% ipython --no-banner

In [1]: import numpy as np

In [2]: np.set_printoptions(precision=2, suppress=True, linewidth=100)

In [3]: def tidy(a):
   ...:     return np.round(a, 2) + 0
   ...: 

In [4]: C = np.array([[2.0, 0.4, 1.7]])

In [5]: rng = np.random.default_rng(297868)

In [6]: m1 = np.array([[2],
   ...:     [3],
   ...:     [-2],
   ...:     [1],
   ...:     [-1],
   ...:     [-1],
   ...:     [0],
   ...:     [2],
   ...:     [3],
   ...:     [0],
   ...:     [2],
   ...:     [2],
   ...:     [-2],
   ...:     [2],
   ...:     [-3],
   ...:     [2],
   ...:     [-1],
   ...:     [3],
   ...:     [1],
   ...:     [-3]]) @ C + 0.3 * rng.normal(size=(20, 3))

In [7]: print(tidy(m1))
[[ 4.1   0.4   3.17]
 [ 6.23  1.04  4.85]
 [-4.12 -0.71 -3.49]
 [ 1.75  0.68  1.34]
 [-2.35 -0.3  -1.33]
 [-2.22 -0.14 -2.1 ]
 [ 0.23 -0.11 -0.04]
 [ 4.01  0.71  3.81]
 [ 6.2   1.6   5.43]
 [ 0.07  0.54 -0.44]
 [ 3.98  1.18  3.84]
 [ 4.15  0.4   3.3 ]
 [-4.03 -0.62 -3.36]
 [ 4.07  1.23  3.45]
 [-5.89 -1.27 -5.17]
 [ 4.32  0.77  3.81]
 [-2.45 -0.89 -1.35]
 [ 5.91  0.98  5.2 ]
 [ 1.89  0.33  1.83]
 [-5.59 -1.13 -5.04]]

In [8]: Ac = (m1 - m1.mean(axis=0)) / m1.std(axis=0)

In [9]: print(tidy(Ac.std(axis=0)))
[1. 1. 1.]

In [10]: print(np.argwhere(np.abs(Ac) > 2))
[]

In [11]: beta = np.linalg.lstsq(np.delete(Ac, 1, axis=1), Ac[:, 1])[0]

In [12]: print(tidy(1 - np.var(Ac[:, 1] - np.delete(Ac, 1, axis=1) @ beta)))
0.88

In [13]: print(np.abs(beta).argmax())
0

In [14]: print(tidy(beta))
[ 1.   -0.06]

In [15]: mat = np.loadtxt("x.csv", delimiter=",")

In [16]: print(mat)
[[ 1. -1.  1. -1. -1.  1. -1.  1.]
 [ 1. -1. -1.  1.  1. -1. -1.  1.]
 [ 1.  1.  1.  1. -1. -1. -1. -1.]
 [ 1. -1.  1. -1.  1. -1.  1. -1.]
 [ 1.  1. -1. -1.  1.  1. -1. -1.]]

In [17]: theta = np.radians(135)

In [18]: r_ = np.eye(8)

In [19]: r_[4, 4] = r_[5, 5] = np.cos(theta)

In [20]: r_[4, 5], r_[5, 4] = -np.sin(theta), np.sin(theta)

In [21]: print(tidy(r_))
[[ 1.    0.    0.    0.    0.    0.    0.    0.  ]
 [ 0.    1.    0.    0.    0.    0.    0.    0.  ]
 [ 0.    0.    1.    0.    0.    0.    0.    0.  ]
 [ 0.    0.    0.    1.    0.    0.    0.    0.  ]
 [ 0.    0.    0.    0.   -0.71 -0.71  0.    0.  ]
 [ 0.    0.    0.    0.    0.71 -0.71  0.    0.  ]
 [ 0.    0.    0.    0.    0.    0.    1.    0.  ]
 [ 0.    0.    0.    0.    0.    0.    0.    1.  ]]

In [22]: B = mat @ r_.T

In [23]: print(tidy(np.linalg.det(r_)), tidy(np.trace(r_)))
1.0 4.59

In [24]: print(np.allclose(np.linalg.norm(mat, axis=1), np.linalg.norm(B, axis=1)))
True

In [25]: print(np.linalg.matrix_rank(mat))
5

In [26]: print(np.unravel_index(np.abs(mat).argmax(), mat.shape))
(np.int64(0), np.int64(0))

In [27]: print(mat.mean(axis=0))
[ 1.  -0.2  0.2 -0.2  0.2 -0.2 -0.6 -0.2]

In [28]: print(mat.shape)
(5, 8)

In [29]: print(mat - mat[0])
[[ 0.  0.  0.  0.  0.  0.  0.  0.]
 [ 0.  0. -2.  2.  2. -2.  0.  0.]
 [ 0.  2.  0.  2.  0. -2.  0. -2.]
 [ 0.  0.  0.  0.  2. -2.  2. -2.]
 [ 0.  2. -2.  0.  2.  0.  0. -2.]]

In [30]: print(tidy(np.linalg.norm(mat)))
6.32

In [31]: print(np.count_nonzero(mat))
40

In [32]: B = mat + rng.integers(-2, 3, (5, 2)) @ rng.integers(-2, 3, (2, 8))

In [33]: print(B)
[[ 5.  1. -1. -5. -1. -1.  3.  1.]
 [-1. -4. -6. -5. -1.  0. -3.  1.]
 [ 1.  0. -2. -3. -2. -1. -1. -1.]
 [-1. -1.  5.  5.  2.  0. -1. -1.]
 [ 3.  2. -2. -3.  1.  0.  1. -1.]]

In [34]: print(tidy(np.linalg.svd(B - mat, compute_uv=False)))
[13.26  8.43  0.    0.    0.  ]

In [35]: print(B - mat)
[[ 4.  2. -2. -4.  0. -2.  4.  0.]
 [-2. -3. -5. -6. -2.  1. -2.  0.]
 [ 0. -1. -3. -4. -1.  0.  0.  0.]
 [-2.  0.  4.  6.  1.  1. -2.  0.]
 [ 2.  1. -1. -2.  0. -1.  2.  0.]]

In [36]: print(np.abs(B - mat).sum(axis=1))
[18. 21.  9. 16.  9.]

In [37]: W0 = np.array([[5, 4, -2, -2, 4, 4],
    ...:     [1, 1, -2, 4, 2, 4],
    ...:     [-3, 0, 3, -2, -4, 3],
    ...:     [4, 0, 5, 5, -2, -2],
    ...:     [-3, -2, -3, -4, 5, 5],
    ...:     [3, -1, 3, -5, -2, -2]])

In [38]: print(np.linalg.matrix_rank(W0))
6

In [39]: print(np.diff(W0, axis=0))
[[-4 -3  0  6 -2  0]
 [-4 -1  5 -6 -6 -1]
 [ 7  0  2  7  2 -5]
 [-7 -2 -8 -9  7  7]
 [ 6  1  6 -1 -7 -7]]

In [40]: print(tidy(np.linalg.norm(W0)))
19.6

In [41]: z = rng.permutation(6)

In [42]: print(z)
[5 1 4 0 2 3]

In [43]: B = W0[z][:, z]

In [44]: print(tidy(np.sort(np.abs(np.linalg.eigvals(B)))))
[3.66 3.66 5.   5.   8.53 8.53]

In [45]: print(np.trace(B))
17

In [46]: Q, vecs = np.linalg.qr(W0[:, :2])[0], np.linalg.qr(W0[:, 2:])[0]

In [47]: sig = np.linalg.svd(Q.T @ vecs, compute_uv=False)

In [48]: print(tidy(np.linalg.norm(Q @ Q.T - vecs @ vecs.T, 2)))
1.0

In [49]: print((sig > 0.9).sum())
1

In [50]: print(tidy(np.degrees(np.arccos(sig.clip(0, 1)))))
[25.12 66.  ]

In [51]: print(W0.reshape(-1, 2))
[[ 5  4]
 [-2 -2]
 [ 4  4]
 [ 1  1]
 [-2  4]
 [ 2  4]
 [-3  0]
 [ 3 -2]
 [-4  3]
 [ 4  0]
 [ 5  5]
 [-2 -2]
 [-3 -2]
 [-3 -4]
 [ 5  5]
 [ 3 -1]
 [ 3 -5]
 [-2 -2]]

In [52]: print(W0.reshape(2, -1))
[[ 5  4 -2 -2  4  4  1  1 -2  4  2  4 -3  0  3 -2 -4  3]
 [ 4  0  5  5 -2 -2 -3 -2 -3 -4  5  5  3 -1  3 -5 -2 -2]]

In [53]: T = W0.reshape(6, 2, -1)

In [54]: print(np.swapaxes(T, 1, 2)[4])
[[-3 -4]
 [-2  5]
 [-3  5]]

In [55]: print(T.shape)
(6, 2, 3)

In [56]: print(np.einsum("ihd,jhd->hij", T, T).shape)
(2, 6, 6)

In [57]: Q, _ = np.linalg.qr(np.array([[0.1, 1.1, -1.1],
    ...:     [0.0, 0.0, -1.2],
    ...:     [0.7, 1.1, 1.2],
    ...:     [-1.5, -0.1, 1.5],
    ...:     [-0.2, 0.1, 1.3],
    ...:     [0.4, 0.1, 1.6]]))

In [58]: J = Q @ Q.T

In [59]: print(tidy(J))
[[ 0.75  0.17  0.29  0.06 -0.08 -0.26]
 [ 0.17  0.14 -0.15 -0.09 -0.14 -0.21]
 [ 0.29 -0.15  0.66 -0.08  0.16  0.29]
 [ 0.06 -0.09 -0.08  0.92  0.23 -0.07]
 [-0.08 -0.14  0.16  0.23  0.17  0.18]
 [-0.26 -0.21  0.29 -0.07  0.18  0.37]]

In [60]: x = np.array([2, -2, 1, 1, -3, -1])

In [61]: print(tidy(np.linalg.eigvalsh(2 * J - np.eye(6))))
[-1. -1. -1.  1.  1.  1.]

In [62]: print(tidy(J @ J @ x))
[ 2.01  0.44  0.67  0.53 -0.16 -0.77]

In [63]: E = np.load("run15.npy")

In [64]: print(tidy(E))
[[-0.22  0.84  0.5 ]
 [-0.57  0.31 -0.76]
 [-0.79 -0.45  0.42]]

In [65]: x = np.array([2, 0, 0])

In [66]: print([p for p in range(1, 25) if np.allclose(np.linalg.matrix_power(E, p), np.eye(3))])
[]

In [67]: print(tidy(np.linalg.inv(E)))
[[-0.22 -0.57 -0.79]
 [ 0.84  0.31 -0.45]
 [ 0.5  -0.76  0.42]]

In [68]: print(tidy(E.T @ (E @ x)))
[2. 0. 0.]

In [69]: print(3 - np.linalg.matrix_rank(E - np.eye(3), tol=1e-8))
1

In [70]: print(tidy(np.linalg.det(E)))
1.0
